In [1]: import numpy as np

In [2]: np.set_printoptions(precision=3, suppress=True, linewidth=200)

In [3]: A = np.load("w.npy")

In [4]: A
Out[4]: 
array([[4, 4, 2, 0],
       [4, 4, 2, 0],
       [4, 4, 2, 0],
       [0, 0, 0, 0]])

In [5]: # 2 groups of indices that never mix

In [6]: U, s, Vt = np.linalg.svd(A)

In [7]: s.round(3) + 0
Out[7]: array([10.392,  0.   ,  0.   ,  0.   ])

In [8]: M2 = U[:, :1] @ np.diag(s[:1]) @ Vt[:1]

In [9]: np.linalg.matrix_rank(A, rtol=0.05)
Out[9]: np.int64(1)

In [10]: M2
Out[10]: 
array([[4., 4., 2., 0.],
       [4., 4., 2., 0.],
       [4., 4., 2., 0.],
       [0., 0., 0., 0.]])

In [11]: np.linalg.norm(A, axis=0)
Out[11]: array([6.928, 6.928, 3.464, 0.   ])

In [12]: np.round(np.linalg.norm(A, "nuc"), 3)
Out[12]: np.float64(10.392)

In [13]: np.round(np.linalg.norm(A, 2), 3)
Out[13]: np.float64(10.392)

In [14]: np.round(np.linalg.norm(A, 1), 3), np.round(np.linalg.norm(A, np.inf), 3)
Out[14]: (np.float64(12.0), np.float64(10.0))

In [15]: J = np.loadtxt("out15.csv", delimiter=",")

In [16]: J
Out[16]: 
array([[-0.198,  0.045, -0.052],
       [-0.099,  2.198,  2.127],
       [ 0.19 ,  1.63 ,  1.001],
       [ 0.479,  0.208,  0.31 ],
       [-0.39 ,  1.165,  0.391],
       [-0.45 , -1.868, -2.239],
       [-0.091, -0.402, -0.224],
       [-0.38 ,  0.007, -0.671],
       [-0.123,  0.065, -0.268],
       [-0.661,  0.568,  0.204],
       [-0.075, -1.287, -0.741],
       [-0.116,  1.303,  1.224],
       [-0.319, -0.309,  0.146],
       [ 0.449,  0.201,  0.225],
       [-0.533,  2.606,  1.475],
       [-0.109,  1.712,  0.812]])

In [17]: M2 = np.c_[J[:, :1] @ np.array([[4]]), np.array([3, 1, 3, 1, 3, 0, 0, 1, 3, 1, 1, 0, 2, 0, 2, 2])]

In [18]: M2
Out[18]: 
array([[-0.792,  3.   ],
       [-0.396,  1.   ],
       [ 0.76 ,  3.   ],
       [ 1.916,  1.   ],
       [-1.56 ,  3.   ],
       [-1.8  ,  0.   ],
       [-0.364,  0.   ],
       [-1.52 ,  1.   ],
       [-0.492,  3.   ],
       [-2.644,  1.   ],
       [-0.3  ,  1.   ],
       [-0.464,  0.   ],
       [-1.276,  2.   ],
       [ 1.796,  0.   ],
       [-2.132,  2.   ],
       [-0.436,  2.   ]])

In [19]: np.linalg.norm(np.linalg.qr(J)[0].T @ M2, axis=0) ** 2 / ((M2 ** 2).sum(axis=0) + 1e-12)
Out[19]: array([1.   , 0.402])

In [20]: Ac = J - J.mean(axis=0)

In [21]: U, s, Vt = np.linalg.svd(Ac, full_matrices=False)

In [22]: s ** 2 / (s ** 2).sum()
Out[22]: array([0.926, 0.054, 0.02 ])

In [23]: Vt[0] * np.sign(Vt[0, np.abs(Vt[0]).argmax()])
Out[23]: array([0.014, 0.772, 0.635])

In [24]: np.abs(Vt[0]).argmax()
Out[24]: np.int64(1)

In [25]: np.abs(U[:, 0]).argmax()
Out[25]: np.int64(5)

In [26]: np.searchsorted(np.cumsum(s ** 2) / (s ** 2).sum(), 0.9) + 1
Out[26]: np.int64(1)

In [27]: round((s ** 2).sum() ** 2 / (s ** 4).sum(), 3)
Out[27]: np.float64(1.162)

In [28]: s
Out[28]: array([6.029, 1.454, 0.89 ])

In [29]: E = np.load("layer3.npy")

In [30]: E
Out[30]: 
array([[ 1,  1, -1, -1, -1, -1,  1,  1],
       [ 1,  1,  1,  1, -1, -1, -1, -1],
       [ 1, -1, -1,  1, -1,  1,  1, -1]])

In [31]: Ac = J - J.mean(axis=0)

In [32]: vecs = np.linalg.svd(Ac)[2][:1]

In [33]: M2 = Ac - Ac @ vecs.T @ vecs

In [34]: np.round(np.diag(vecs.T @ vecs), 3) + 0
Out[34]: array([0.   , 0.596, 0.404])

In [35]: (Ac @ vecs.T).std(axis=0)
Out[35]: array([1.507])

In [36]: np.cov(Ac @ vecs.T, rowvar=False)
Out[36]: array(2.423)

In [37]: np.linalg.norm(M2, axis=1).round(6).argmax()
Out[37]: np.int64(3)

In [38]: M2 = E[0, 0] * E[1:] - np.outer(E[1:, 0], E[0])

In [39]: M2
Out[39]: 
array([[ 0,  0,  2,  2,  0,  0, -2, -2],
       [ 0, -2,  0,  2,  0,  2,  0, -2]])

In [40]: np.linalg.matrix_rank(M2), np.linalg.matrix_rank(E)
Out[40]: (np.int64(2), np.int64(3))

In [41]: data = np.loadtxt("x.csv", delimiter=",")

In [42]: data
Out[42]: 
array([[ 3.,  1.,  2.],
       [ 5.,  3.,  5.],
       [ 6.,  5.,  5.],
       [ 8.,  8.,  7.],
       [ 8., 10., 10.],
       [11., 12., 11.],
       [11., 15., 13.],
       [12., 15., 15.],
       [12., 17., 16.],
       [15., 17., 16.],
       [16., 19., 16.],
       [18., 21., 19.],
       [19., 22., 22.],
       [20., 22., 22.],
       [22., 23., 25.],
       [22., 24., 25.],
       [25., 26., 27.],
       [28., 29., 28.]])

In [43]: M2 = data / np.linalg.norm(data, axis=1)
ValueError: operands could not be broadcast together with shapes (18,3) (18,) 


In [44]: M2 = data / np.linalg.norm(data, axis=1, keepdims=True)

In [45]: G = M2 @ M2.T

In [46]: G[11]
Out[46]: array([0.9  , 0.962, 0.99 , 0.997, 0.998, 1.   , 0.998, 0.998, 0.996, 1.   , 1.   , 1.   , 0.999, 0.999, 0.997, 0.998, 0.998, 0.999])

In [47]: np.round(np.degrees(np.arccos(np.clip(G[11, 12], -1, 1))), 3)
Out[47]: np.float64(2.638)

In [48]: d = np.linalg.norm(data[:, None] - data[None], axis=-1)

In [49]: d[12].round(6).argsort(kind="stable")[:4]
Out[49]: array([12, 13, 11, 14])

In [50]: np.linalg.matrix_rank(d ** 2)
Out[50]: np.int64(5)

In [51]: M = np.loadtxt("data.csv", delimiter=",")

In [52]: M
Out[52]: 
array([[ 0.   ,  0.1  ,  0.8  ],
       [ 0.6  ,  0.9  , -1.   ],
       [ 0.089,  0.136,  0.91 ],
       [ 0.5  ,  0.2  ,  0.5  ]])

In [53]: P = M @ np.linalg.solve(M.T @ M, M.T)

In [54]: P @ M[:, 2]
Out[54]: array([ 0.8 , -1.  ,  0.91,  0.5 ])

In [55]: P.round(3) + 0
Out[55]: 
array([[ 0.498,  0.001,  0.492, -0.089],
       [ 0.001,  1.   , -0.001,  0.   ],
       [ 0.492, -0.001,  0.518,  0.087],
       [-0.089,  0.   ,  0.087,  0.984]])

In [56]: np.allclose(P @ P, P)
Out[56]: True

In [57]: M2 = E / np.linalg.norm(E, axis=1, keepdims=True)

In [58]: G = M2 @ M2.T

In [59]: (G - 2 * np.eye(3)).round(6).argmax(axis=1)
Out[59]: array([1, 0, 0])

In [60]: np.degrees(np.arccos(np.clip(G[1, 2], -1, 1)))
Out[60]: np.float64(90.0)

In [61]: np.linalg.norm(M2, axis=1)
Out[61]: array([1., 1., 1.])

In [62]: G.round(3) + 0
Out[62]: 
array([[1., 0., 0.],
       [0., 1., 0.],
       [0., 0., 1.]])

In [63]: x = np.array([1, -7, -3])

In [64]: target = M @ x

In [65]: np.linalg.solve(M.T @ M, M.T @ target)
Out[65]: array([ 1., -7., -3.])

In [66]: np.linalg.lstsq(M, target)[0]
Out[66]: array([ 1., -7., -3.])

In [67]: np.round(np.linalg.pinv(M) @ M, 3) + 0
Out[67]: 
array([[1., 0., 0.],
       [0., 1., 0.],
       [0., 0., 1.]])

In [68]: rng = np.random.default_rng(953)

In [69]: target = target + 0.3 * rng.normal(size=4)

In [70]: target
Out[70]: array([-2.959, -2.547, -3.285, -2.298])

In [71]: b, *_ = np.linalg.lstsq(M, target)

In [72]: [round(float(np.linalg.norm(np.linalg.solve(M.T @ M + lam * np.eye(3), M.T @ target))), 2) for lam in (0, 1, 10, 100)]
Out[72]: [7.11, 2.71, 0.54, 0.06]

In [73]: round(np.linalg.norm(target - M @ b), 3)
Out[73]: np.float64(0.101)

In [74]: np.round(M.T @ (target - M @ b), 3) + 0
Out[74]: array([0., 0., 0.])
